% python3 -q
>>> import numpy as np
>>> import numpy.linalg as la
>>> np.set_printoptions(precision=1, suppress=True, linewidth=160, legacy="1.25")
>>> W0 = np.load("arr.npy")
>>> W0
array([[ 1.4,  0.4, -0.9,  3.4],
       [ 0.4, -3.4,  0.5, -1. ],
       [-0.9,  0.5, -3.4, -1.8],
       [ 3.4, -1. , -1.8, -1.7]])
>>> # equal to its transpose
>>> t3 = np.stack([W0, -1 * W0, W0[::-1]])
>>> t3.shape
(3, 4, 4)
>>> la.norm(t3, axis=(1, 2))
array([7.9, 7.9, 7.9])
>>> la.matrix_rank(t3.reshape(3, -1))
2
>>> la.det(t3)
array([-166.1, -166.1, -166.1])
>>> [round(float(la.det(W0[:i, :i])), 2) + 0 for i in range(1, 5)]
[1.4, -4.92, 18.77, -166.15]
>>> np.all(la.eigvalsh(W0) > 0)
False
>>> B = np.array([[1, 3, -3], [2, -3, 2]])
>>> cent = np.kron(B, W0)
>>> cent
array([[  1.4,   0.4,  -0.9,   3.4,   4.2,   1.2,  -2.7,  10.2,  -4.2,  -1.2,   2.7, -10.2],
       [  0.4,  -3.4,   0.5,  -1. ,   1.2, -10.2,   1.5,  -3. ,  -1.2,  10.2,  -1.5,   3. ],
       [ -0.9,   0.5,  -3.4,  -1.8,  -2.7,   1.5, -10.2,  -5.4,   2.7,  -1.5,  10.2,   5.4],
       [  3.4,  -1. ,  -1.8,  -1.7,  10.2,  -3. ,  -5.4,  -5.1, -10.2,   3. ,   5.4,   5.1],
       [  2.8,   0.8,  -1.8,   6.8,  -4.2,  -1.2,   2.7, -10.2,   2.8,   0.8,  -1.8,   6.8],
       [  0.8,  -6.8,   1. ,  -2. ,  -1.2,  10.2,  -1.5,   3. ,   0.8,  -6.8,   1. ,  -2. ],
       [ -1.8,   1. ,  -6.8,  -3.6,   2.7,  -1.5,  10.2,   5.4,  -1.8,   1. ,  -6.8,  -3.6],
       [  6.8,  -2. ,  -3.6,  -3.4, -10.2,   3. ,   5.4,   5.1,   6.8,  -2. ,  -3.6,  -3.4]])
>>> cov = W0.T @ W0
>>> la.matrix_rank(cov)
4
>>> (W0 @ W0.T).shape
(4, 4)
>>> ev, V = la.eigh(W0)
>>> x = np.array([6, 7, 1, 2])
>>> V * np.abs(ev) @ V.T
array([[ 3.7, -0.7, -0.6,  0.2],
       [-0.7,  3.4, -0.4,  0.8],
       [-0.6, -0.4,  3.8,  0.8],
       [ 0.2,  0.8,  0.8,  4.2]])
>>> np.round(V * np.maximum(ev, 0) @ V.T, 1) + 0
array([[ 2.5, -0.2, -0.8,  1.8],
       [-0.2,  0. ,  0. , -0.1],
       [-0.8,  0. ,  0.2, -0.5],
       [ 1.8, -0.1, -0.5,  1.2]])
>>> la.eigvalsh(W0[1:, 1:])
array([-4.6, -3.8, -0.2])
>>> np.abs(W0).sum(axis=1).max(), np.round(np.abs(ev).max(), 1)
(7.9, 5.0)
>>> np.round(x @ W0 @ x, 1)
-50.2
>>> round(x @ W0 @ x / (x @ x), 1), round(float(ev[0]), 1), round(float(ev[-1]), 1)
(-0.6, -5.0, 4.0)
>>> (np.sign(V[:, -1].round(6)) == np.sign(V[0, -1].round(6))).astype(int)
array([1, 0, 0, 1])
>>> E = np.load("out0.npy")
>>> E
array([[ 0,  3,  0,  0,  0,  0],
       [-8, -8,  0,  0,  0,  0],
       [-5, -3,  0,  0,  0,  0],
       [ 0,  0,  0,  3,  0,  0],
       [ 0,  0, -8, -8,  0,  0],
       [ 0,  0, -5, -3,  0,  0],
       [ 0,  0,  0,  0,  0,  3],
       [ 0,  0,  0,  0, -8, -8],
       [ 0,  0,  0,  0, -5, -3]])
>>> B = np.c_[E[:, :3] @ np.array([[0, -7, 8], [9, 9, -3], [-7, 3, -1]]), np.array([2, 1, -1, 1, 1, 2, 0, 3, -1])]
>>> B
array([[ 27,  27,  -9,   2],
       [-72, -16, -40,   1],
       [-27,   8, -31,  -1],
       [  0,   0,   0,   1],
       [ 56, -24,   8,   1],
       [ 35, -15,   5,   2],
       [  0,   0,   0,   0],
       [  0,   0,   0,   3],
       [  0,   0,   0,  -1]])
>>> np.round(la.lstsq(E, B[:, 0])[0], 1) + 0
array([ 0.,  9., -7.,  0.,  0.,  0.])
>>> np.round(la.norm(B - E @ la.lstsq(E, B)[0], axis=0), 1) + 0
array([0. , 0. , 0. , 3.1])
>>> la.norm(la.qr(E)[0].T @ B, axis=0) ** 2 / ((B ** 2).sum(axis=0) + 1e-12)
array([1. , 1. , 1. , 0.6])
>>> la.matrix_rank(B)
4
>>> m1 = np.loadtxt("w.csv", delimiter=",")
>>> m1
array([[5., 1., 0., 0., 0., 0., 0., 0., 0., 0., 0., 0.],
       [0., 5., 1., 0., 0., 0., 0., 0., 0., 0., 0., 0.],
       [0., 0., 5., 1., 0., 0., 0., 0., 0., 0., 0., 0.],
       [0., 0., 0., 5., 1., 0., 0., 0., 0., 0., 0., 0.],
       [0., 0., 0., 0., 5., 1., 0., 0., 0., 0., 0., 0.],
       [0., 0., 0., 0., 0., 5., 1., 0., 0., 0., 0., 0.],
       [0., 0., 0., 0., 0., 0., 5., 1., 0., 0., 0., 0.],
       [0., 0., 0., 0., 0., 0., 0., 5., 1., 0., 0., 0.],
       [0., 0., 0., 0., 0., 0., 0., 0., 5., 1., 0., 0.],
       [0., 0., 0., 0., 0., 0., 0., 0., 0., 5., 1., 0.],
       [0., 0., 0., 0., 0., 0., 0., 0., 0., 0., 5., 1.],
       [0., 0., 0., 0., 0., 0., 0., 0., 0., 0., 0., 5.]])
>>> B = m1 / la.norm(m1, axis=1, keepdims=True)
>>> cov = B @ B.T
>>> la.norm(B, axis=1)
array([1., 1., 1., 1., 1., 1., 1., 1., 1., 1., 1., 1.])
>>> (np.abs(cov) > 0.9).astype(int)
array([[1, 0, 0, 0, 0, 0, 0, 0, 0, 0, 0, 0],
       [0, 1, 0, 0, 0, 0, 0, 0, 0, 0, 0, 0],
       [0, 0, 1, 0, 0, 0, 0, 0, 0, 0, 0, 0],
       [0, 0, 0, 1, 0, 0, 0, 0, 0, 0, 0, 0],
       [0, 0, 0, 0, 1, 0, 0, 0, 0, 0, 0, 0],
       [0, 0, 0, 0, 0, 1, 0, 0, 0, 0, 0, 0],
       [0, 0, 0, 0, 0, 0, 1, 0, 0, 0, 0, 0],
       [0, 0, 0, 0, 0, 0, 0, 1, 0, 0, 0, 0],
       [0, 0, 0, 0, 0, 0, 0, 0, 1, 0, 0, 0],
       [0, 0, 0, 0, 0, 0, 0, 0, 0, 1, 0, 0],
       [0, 0, 0, 0, 0, 0, 0, 0, 0, 0, 1, 0],
       [0, 0, 0, 0, 0, 0, 0, 0, 0, 0, 0, 1]])
>>> np.degrees(np.arccos(np.clip(cov[7, 3], -1, 1)))
90.0
>>> (cov - 2 * np.eye(12)).round(6).argmax(axis=1)
array([ 1,  0,  1,  2,  3,  4,  5,  6,  7,  8, 11, 10])
>>> np.sort(la.eigvals(m1))
array([5., 5., 5., 5., 5., 5., 5., 5., 5., 5., 5., 5.])
>>> m1 @ m1
array([[25., 10.,  1.,  0.,  0.,  0.,  0.,  0.,  0.,  0.,  0.,  0.],
       [ 0., 25., 10.,  1.,  0.,  0.,  0.,  0.,  0.,  0.,  0.,  0.],
       [ 0.,  0., 25., 10.,  1.,  0.,  0.,  0.,  0.,  0.,  0.,  0.],
       [ 0.,  0.,  0., 25., 10.,  1.,  0.,  0.,  0.,  0.,  0.,  0.],
       [ 0.,  0.,  0.,  0., 25., 10.,  1.,  0.,  0.,  0.,  0.,  0.],
       [ 0.,  0.,  0.,  0.,  0., 25., 10.,  1.,  0.,  0.,  0.,  0.],
       [ 0.,  0.,  0.,  0.,  0.,  0., 25., 10.,  1.,  0.,  0.,  0.],
       [ 0.,  0.,  0.,  0.,  0.,  0.,  0., 25., 10.,  1.,  0.,  0.],
       [ 0.,  0.,  0.,  0.,  0.,  0.,  0.,  0., 25., 10.,  1.,  0.],
       [ 0.,  0.,  0.,  0.,  0.,  0.,  0.,  0.,  0., 25., 10.,  1.],
       [ 0.,  0.,  0.,  0.,  0.,  0.,  0.,  0.,  0.,  0., 25., 10.],
       [ 0.,  0.,  0.,  0.,  0.,  0.,  0.,  0.,  0.,  0.,  0., 25.]])
>>> [int(la.matrix_rank(la.matrix_power(m1, p))) for p in range(1, 13)]
[12, 12, 12, 12, 12, 12, 12, 12, 12, 12, 12, 12]
>>> data = np.loadtxt("run0.csv", delimiter=",")
>>> data
array([[ -9.,  -9.,  24., -27.,  -9.,  -6., -39.,  -6., -15.,   0.,   9.,  27.],
       [  0., -10.,  15., -15.,  -5.,   0., -25.,   0.,  -5.,   5.,  10.,  20.],
       [ -3.,   1.,   2.,  -3.,  -1.,  -2.,  -3.,  -2.,  -3.,  -2.,  -1.,   1.],
       [  0.,  -2.,   3.,  -3.,  -1.,   0.,  -5.,   0.,  -1.,   1.,   2.,   4.],
       [ -9.,   3.,   6.,  -9.,  -3.,  -6.,  -9.,  -6.,  -9.,  -6.,  -3.,   3.],
       [ -6., -10.,  22., -24.,  -8.,  -4., -36.,  -4., -12.,   2.,  10.,  26.],
       [  9., -11.,   6.,  -3.,  -1.,   6., -11.,   6.,   5.,  10.,  11.,  13.],
       [-12.,  -6.,  23., -27.,  -9.,  -8., -37.,  -8., -17.,  -3.,   6.,  24.],
       [ -6., -12.,  25., -27.,  -9.,  -4., -41.,  -4., -13.,   3.,  12.,  30.],
       [-15.,   3.,  13., -18.,  -6., -10., -20., -10., -16.,  -9.,  -3.,   9.],
       [  6., -18.,  20., -18.,  -6.,   4., -34.,   4.,  -2.,  12.,  18.,  30.],
       [ -6.,  -6.,  16., -18.,  -6.,  -4., -26.,  -4., -10.,   0.,   6.,  18.]])
>>> la.matrix_rank(data, rtol=0.1)
2
>>> [round(float(x), 1) for x in la.svd(data, compute_uv=False)[:3]]
[155.8, 49.4, 0.0]
>>> np.argsort(-la.norm(data, axis=0).round(6), kind="stable")[:3]
array([ 6, 11,  3])
>>> x = np.array([9, 8, 1, 3, 1, 3, 5, 4, 6, 4, 4, 4])
>>> a = np.maximum(data @ x, 0)
>>> data.T @ a
array([ 1278., -1562.,   852.,  -426.,  -142.,   852., -1562.,   852.,   710.,  1420.,  1562.,  1846.])
>>> left, s, VT = la.svd(data)
>>> np.argmax(s[:-1] / (s[1:] + 1e-6)) + 1
2
>>> B = left[:, :2] @ np.diag(s[:2]) @ VT[:2]
>>> B.round(1) + 0
array([[ -9.,  -9.,  24., -27.,  -9.,  -6., -39.,  -6., -15.,   0.,   9.,  27.],
       [  0., -10.,  15., -15.,  -5.,   0., -25.,   0.,  -5.,   5.,  10.,  20.],
       [ -3.,   1.,   2.,  -3.,  -1.,  -2.,  -3.,  -2.,  -3.,  -2.,  -1.,   1.],
       [  0.,  -2.,   3.,  -3.,  -1.,   0.,  -5.,   0.,  -1.,   1.,   2.,   4.],
       [ -9.,   3.,   6.,  -9.,  -3.,  -6.,  -9.,  -6.,  -9.,  -6.,  -3.,   3.],
       [ -6., -10.,  22., -24.,  -8.,  -4., -36.,  -4., -12.,   2.,  10.,  26.],
       [  9., -11.,   6.,  -3.,  -1.,   6., -11.,   6.,   5.,  10.,  11.,  13.],
       [-12.,  -6.,  23., -27.,  -9.,  -8., -37.,  -8., -17.,  -3.,   6.,  24.],
       [ -6., -12.,  25., -27.,  -9.,  -4., -41.,  -4., -13.,   3.,  12.,  30.],
       [-15.,   3.,  13., -18.,  -6., -10., -20., -10., -16.,  -9.,  -3.,   9.],
       [  6., -18.,  20., -18.,  -6.,   4., -34.,   4.,  -2.,  12.,  18.,  30.],
       [ -6.,  -6.,  16., -18.,  -6.,  -4., -26.,  -4., -10.,   0.,   6.,  18.]])
>>> la.matrix_rank(B)
2
>>> A = np.load("a.npy")
>>> A
array([[0, 0, 0, 1],
       [0, 0, 0, 0],
       [0, 0, 0, 1],
       [1, 0, 1, 0]])
>>> B = np.array([[1, 0], [1, 1]])
>>> cent = np.kron(B, A)
>>> cent.shape
(8, 8)
>>> arr = np.load("case9.npy")
>>> arr
array([[ -6.6, -21.4, -13.7,  -9.8,  -2.1,   2.8, -10. ,  -2.4,  -3.7,  -3.1,  -8.7],
       [ -8.5,   3.4, -13.5,  23.8,   0.9,  -2.9,  -3. ,  11. ,  -4.1,   5.6,  -3.5],
       [  6.9,   4.8,   2.1,  18.2,  17.4, -14.7,  -5.1,  -8.4, -12.2,  10.3,   3.7],
       [  4.4,  -4.7,  -7.2,   7.3,   5.6,   3.8,   5.9,  16.3,   8.4,  -1.7,  -0.9],
       [  8.3,   0.3,   3.5,   8.1,  19.6,  -7.1, -14.7,  27.6, -19.7, -16.1,   8.4],
       [ -1.8,  -2.4,  -2.3,   1.8, -23.8, -24.4,  -5.6,  -7. ,  -7.4,  12.1,   2.8],
       [  6.8,  -7.4,  -4.8,  15. , -17.9,  11.5,  -3.7, -17.2,   5.2,  19. ,  -4.1],
       [ -7.3,  -3.7, -24.4,   4. , -32.2,   5.2,  -1.5, -11.7,   6.7,  -4.7,  12.2],
       [ -7.6,  20.5,  11.5,  -5.4,   9.8, -11.8,   2.2, -10.6, -11.6,  -1.5,  -4.2],
       [  4.2,   2.7,  -9.6,  14.7,  15.9,  11.5,  14.2,   6.1,  -8.1,   1.3,   8.3],
       [ -6.3, -15.2, -15.2,   1.5,  36.1,  -6.5,   5.5,  -2.3,   7.7,   2.2, -13.5],
       [ -5.7,  -3. ,  17.1,  38.4,  37.8,   3.1,  12.2,  11.6, -38.7,  -1.6, -12.5],
       [ 14.9,  -4.5, -14.3, -23.7,   8.8,   0. ,  19.5, -19.5,   2.5,  -8.9,  -8.5],
       [ -8.1,  -4.1, -13.3,  14.4,  -7.6,  19.4, -23.3,  12.8,   4.5,  11.5,   3. ],
       [-17. ,  -3.5, -16.5,  23.7,  -9.2,   0.5,   8.9,   2.4,  -1.9,   2.3,   4.4]])
>>> f = np.array([2, -1])
>>> np.polyval(f, arr[4])
array([ 15.6,  -0.4,   6. ,  15.2,  38.2, -15.2, -30.4,  54.2, -40.4, -33.2,  15.8])
>>> np.cross(arr[4, :3], arr[6, :3])
array([ 24.5,  63.6, -63.5])
>>> x = np.array([-2, 5, 5, 5, -1, 7, 0, 7, 7, -9, 4])
>>> a = np.maximum(arr @ x, 0)
>>> np.tanh(arr @ x)
array([-1.,  1., -1.,  1.,  1., -1., -1.,  1., -1.,  1., -1.,  1., -1.,  1.,  1.])
>>> np.maximum(arr @ (3 * x), 0)
array([  0. , 144.6,   0. , 521.4, 622.2,   0. ,   0. ,  56.4,   0. , 308.1,   0. ,  97.5,   0. , 522.6, 196.8])
>>> F = np.load("mat.npy")
>>> F
array([[-3.,  0.,  4., -2.],
       [-4., -1.,  8., -4.],
       [-4.,  2.,  5., -4.],
       [-4.,  0.,  8., -5.]])
>>> (F + F.T) / 2
array([[-3., -2.,  0., -3.],
       [-2., -1.,  5., -2.],
       [ 0.,  5.,  5.,  2.],
       [-3., -2.,  2., -5.]])
>>> np.sort(np.abs(la.eigvals(F)))
array([1., 1., 1., 3.])
>>> np.allclose(F, F.T)
False
>>> la.matrix_power(F, 4)
array([[   1.,   80.,  -80.,    0.],
       [   0.,  161., -160.,    0.],
       [   0.,   80.,  -79.,    0.],
       [   0.,  160., -160.,    1.]])
>>> np.trace(F)
-4.0
>>> F @ F
array([[  1.,   8.,  -8.,   0.],
       [  0.,  17., -16.,   0.],
       [  0.,   8.,  -7.,   0.],
       [  0.,  16., -16.,   1.]])
>>> np.allclose(F @ F.T, F.T @ F)
False
>>> np.round(np.abs(la.eigvals(F)).max(), 1)
3.0
>>> M = np.load("dump.npy")
>>> M
array([[ -1,   2,   2,   3,   0,  12],
       [ -3,  -3,   2,   0,  -1,   0],
       [ -1,  -3,   0,  -2,  -1,  -8],
       [  2,   1,   1,   2,  -1,   8],
       [  3,   3,   0,  -3,   3, -12],
       [ -3,   2,  -1,   2,   3,   8],
       [  0,   3,  -3,  -2,  -1,  -8],
       [  0,   3,  -3,   1,   2,   4],
       [  0,   0,   2,   1,   3,   4],
       [  1,  -3,  -2,  -2,  -1,  -8],
       [  2,   3,   1,   3,  -1,  12],
       [  0,   2,  -3,   1,   2,   4]])
>>> # null space of dimension 1
>>> cent = M[[9, 8]].astype(float)
>>> for _ in range(6):
...     idx = la.norm(M[:, None] - cent, axis=-1).argmin(axis=1)
...     cent = np.array([M[idx == j].mean(axis=0) for j in range(2)])
... 
>>> idx
array([1, 1, 0, 1, 0, 1, 0, 1, 1, 0, 1, 1])
>>> cent
array([[ 0.8,  0. , -1.2, -2.2,  0. , -9. ],
       [-0.4,  1.2,  0.1,  1.6,  0.9,  6.5]])
>>> Ac = M - M.mean(axis=0)
>>> left, s, VT = la.svd(Ac, full_matrices=False)
>>> np.round(s ** 2 / (s ** 2).sum(), 1) + 0
array([0.8, 0.1, 0. , 0. , 0. , 0. ])
>>> np.round(Ac.mean(axis=0), 1) + 0
array([0., 0., 0., 0., 0., 0.])
>>> s.round(1) + 0
array([29. ,  9.4,  6.3,  5.6,  3.6,  0. ])
>>> B = F / np.sqrt((F ** 2).mean(axis=1, keepdims=True))
>>> la.matrix_rank(F - F.mean(axis=1, keepdims=True))
3
